In [1]: import numpy as np

In [2]: np.set_printoptions(precision=2, suppress=True, linewidth=100)

In [3]: m1 = np.load("block1.npy")

In [4]: m1
Out[4]: 
array([[1, 0, 0, 0, 0, 0, 0, 0],
       [3, 1, 0, 0, 0, 0, 0, 0],
       [2, 2, 1, 0, 0, 0, 0, 0],
       [2, 0, 0, 1, 0, 0, 0, 0],
       [2, 1, 1, 3, 1, 0, 0, 0],
       [3, 3, 0, 2, 3, 1, 0, 0],
       [2, 0, 0, 0, 1, 3, 1, 0],
       [1, 0, 1, 1, 1, 3, 1, 1]])

In [5]: # triangular, det is the product of the diagonal

In [6]: [int(np.linalg.matrix_rank(np.linalg.matrix_power(m1, p))) for p in range(1, 9)]
Out[6]: [8, 8, 8, 8, 8, 8, 8, 8]

In [7]: r0 = np.array([-2, 0, 1])

In [8]: np.array([np.convolve(row, r0, "same") for row in m1])
Out[8]: 
array([[ 0,  1,  0,  0,  0,  0,  0,  0],
       [-2,  3,  1,  0,  0,  0,  0,  0],
       [-4,  0,  2,  1,  0,  0,  0,  0],
       [ 0,  2, -2,  0,  1,  0,  0,  0],
       [-2,  0, -5, -1,  3,  1,  0,  0],
       [-6,  3, -1, -6,  0,  3,  1,  0],
       [ 0,  2,  0, -2, -6, -1,  3,  1],
       [ 0, -1, -2, -1, -5, -1,  1,  1]])

In [9]: np.polyval(r0, m1[5])
Out[9]: array([-17, -17,   1,  -7, -17,  -1,   1,   1])

In [10]: np.correlate(m1[5], m1[2], "full")
Out[10]: array([ 0,  0,  0,  0,  0,  3,  9, 12,  8,  7, 11,  8,  2,  0,  0])

In [11]: cov = m1.T @ m1

In [12]: cov
Out[12]: 
array([[36, 18,  5, 15, 14, 12,  3,  1],
       [18, 15,  3,  9, 10,  3,  0,  0],
       [ 5,  3,  3,  4,  2,  3,  1,  1],
       [15,  9,  4, 15, 10,  5,  1,  1],
       [14, 10,  2, 10, 12,  9,  2,  1],
       [12,  3,  3,  5,  9, 19,  6,  3],
       [ 3,  0,  1,  1,  2,  6,  2,  1],
       [ 1,  0,  1,  1,  1,  3,  1,  1]])

In [13]: print(np.diag(cov))
[36 15  3 15 12 19  2  1]

In [14]: np.round(np.linalg.eigvalsh(cov)[::-1], 2) + 0
Out[14]: array([68.29, 17.88,  8.53,  5.31,  2.67,  0.3 ,  0.02,  0.  ])

In [15]: np.linalg.matrix_rank(cov)
Out[15]: np.int64(8)

In [16]: (m1 @ m1.T).shape
Out[16]: (8, 8)

In [17]: print(np.trace(cov), (m1 ** 2).sum())
103 103

In [18]: np.allclose(cov, cov.T)
Out[18]: True

In [19]: F = np.load("sample6.npy")

In [20]: F
Out[20]: 
array([[-0.55, -1.05, -2.68, -2.09,  1.61, -1.31, -0.19,  1.14,  0.73,  0.85, -0.18,  1.41, -0.06,
        -1.77],
       [ 0.39,  0.23,  2.35,  2.45, -0.85,  2.29, -0.11, -1.46, -1.22, -0.93, -0.33, -1.54,  0.55,
         0.06],
       [ 0.3 ,  1.58,  0.55, -0.81, -1.45, -2.03,  0.6 ,  0.7 ,  1.03,  0.2 ,  1.03,  0.33, -0.98,
         3.34],
       [-0.57, -1.62, -2.27, -1.1 ,  1.97,  0.12, -0.47,  0.46, -0.02,  0.52, -0.69,  0.86,  0.48,
        -3.1 ],
       [ 0.57,  1.18,  2.67,  1.95, -1.71,  1.07,  0.25, -1.04, -0.6 , -0.8 ,  0.28, -1.34, -0.04,
         2.07],
       [-0.57, -1.63, -2.25, -1.06,  1.97,  0.18, -0.47,  0.44, -0.05,  0.5 , -0.71,  0.83,  0.5 ,
        -3.14],
       [ 0.1 , -0.73,  1.28,  2.11,  0.24,  2.7 , -0.41, -1.38, -1.41, -0.74, -0.81, -1.23,  0.92,
        -1.84],
       [-0.48, -1.74, -1.6 , -0.23,  1.87,  1.1 , -0.57, -0.08, -0.53,  0.2 , -0.92,  0.33,  0.78,
        -3.49],
       [-0.06,  0.83, -1.12, -2.03, -0.37, -2.69,  0.44,  1.34,  1.4 ,  0.7 ,  0.85,  1.17, -0.95,
         2.03],
       [-0.05,  0.85, -1.1 , -2.02, -0.39, -2.68,  0.44,  1.34,  1.4 ,  0.69,  0.85,  1.16, -0.95,
         2.06],
       [-0.44, -0.46, -2.5 , -2.41,  1.08, -2.09,  0.03,  1.41,  1.12,  0.93,  0.2 ,  1.55, -0.43,
        -0.52],
       [ 0.07,  1.14, -0.58, -1.69, -0.77, -2.58,  0.52,  1.18,  1.34,  0.55,  0.95,  0.92, -1.01,
         2.6 ],
       [ 0.57,  1.63,  2.26,  1.09, -1.97, -0.14,  0.47, -0.45,  0.03, -0.51,  0.7 , -0.85, -0.49,
         3.12],
       [-0.49, -0.66, -2.6 , -2.34,  1.27, -1.86, -0.05,  1.34,  1.01,  0.92,  0.08,  1.53, -0.31,
        -0.95],
       [-0.53, -0.92, -2.67, -2.19,  1.5 , -1.51, -0.14,  1.22,  0.83,  0.88, -0.1 ,  1.46, -0.15,
        -1.5 ],
       [ 0.47,  0.56,  2.55,  2.38, -1.17,  1.98,  0.01, -1.38, -1.07, -0.92, -0.14, -1.54,  0.37,
         0.73],
       [-0.01,  0.96, -0.92, -1.91, -0.52, -2.66,  0.47,  1.29,  1.38,  0.65,  0.89,  1.08, -0.98,
         2.26],
       [ 0.19,  1.39, -0.01, -1.28, -1.13, -2.36,  0.57,  0.96,  1.21,  0.39,  1.01,  0.64, -1.02,
         3.04],
       [-0.03, -1.04,  0.76,  1.81,  0.64,  2.63, -0.49, -1.24, -1.36, -0.61, -0.92, -1.01,  0.99,
        -2.42],
       [ 0.16, -0.54,  1.55,  2.24,  0.01,  2.68, -0.36, -1.44, -1.41, -0.8 , -0.73, -1.33,  0.87,
        -1.48],
       [ 0.44,  0.45,  2.49,  2.41, -1.07,  2.1 , -0.03, -1.41, -1.13, -0.93, -0.21, -1.55,  0.44,
         0.5 ]])

In [21]: # rank 2

In [22]: rank = np.linalg.matrix_rank(F)

In [23]: print(rank)
2

In [24]: null = np.linalg.svd(F)[2][rank:].T

In [25]: np.linalg.matrix_rank(F.T @ F), np.linalg.matrix_rank(F @ F.T)
Out[25]: (np.int64(2), np.int64(2))

In [26]: [int(np.linalg.matrix_rank(F[:i])) for i in range(1, len(F) + 1)]
Out[26]: [1, 2, 2, 2, 2, 2, 2, 2, 2, 2, 2, 2, 2, 2, 2, 2, 2, 2, 2, 2, 2]

In [27]: print([int(np.linalg.matrix_rank(F[:, :j + 1])) for j in range(14)])
[1, 2, 2, 2, 2, 2, 2, 2, 2, 2, 2, 2, 2, 2]

In [28]: [int(np.linalg.matrix_rank(np.delete(F, i, axis=0))) for i in range(21)]
Out[28]: [2, 2, 2, 2, 2, 2, 2, 2, 2, 2, 2, 2, 2, 2, 2, 2, 2, 2, 2, 2, 2]

In [29]: A = np.load("layer12.npy")

In [30]: A
Out[30]: 
array([[0, 2, 0, 0, 0, 0],
       [2, 0, 0, 0, 0, 0],
       [1, 2, 0, 0, 0, 0],
       [0, 0, 0, 2, 0, 0],
       [0, 0, 2, 0, 0, 0],
       [0, 0, 1, 2, 0, 0],
       [0, 0, 0, 0, 0, 2],
       [0, 0, 0, 0, 2, 0],
       [0, 0, 0, 0, 1, 2]])

In [31]: blk = np.stack([A, 2 * A, A[::-1]])

In [32]: np.linalg.matrix_rank(blk)
Out[32]: array([6, 6, 6])

In [33]: vec = np.array([-3, 2, -1, 2, -1, -3])

In [34]: rhs = A @ vec

In [35]: print(np.linalg.solve(A.T @ A, A.T @ rhs))
[-3.  2. -1.  2. -1. -3.]

In [36]: rng = np.random.default_rng(7)

In [37]: rhs = rhs + 0.05 * rng.normal(size=9)

In [38]: rhs
Out[38]: array([ 4.  , -5.99,  0.99,  3.96, -2.02,  2.95, -6.  , -1.93, -7.02])

In [39]: b, *_ = np.linalg.lstsq(A, rhs)

In [40]: [round(float(np.linalg.norm(np.linalg.solve(A.T @ A + lam * np.eye(6), A.T @ rhs))), 2) for lam in (0, 1, 10, 100)]
Out[40]: [5.28, 4.46, 1.99, 0.32]

In [41]: b.round()
Out[41]: array([-3.,  2., -1.,  2., -1., -3.])
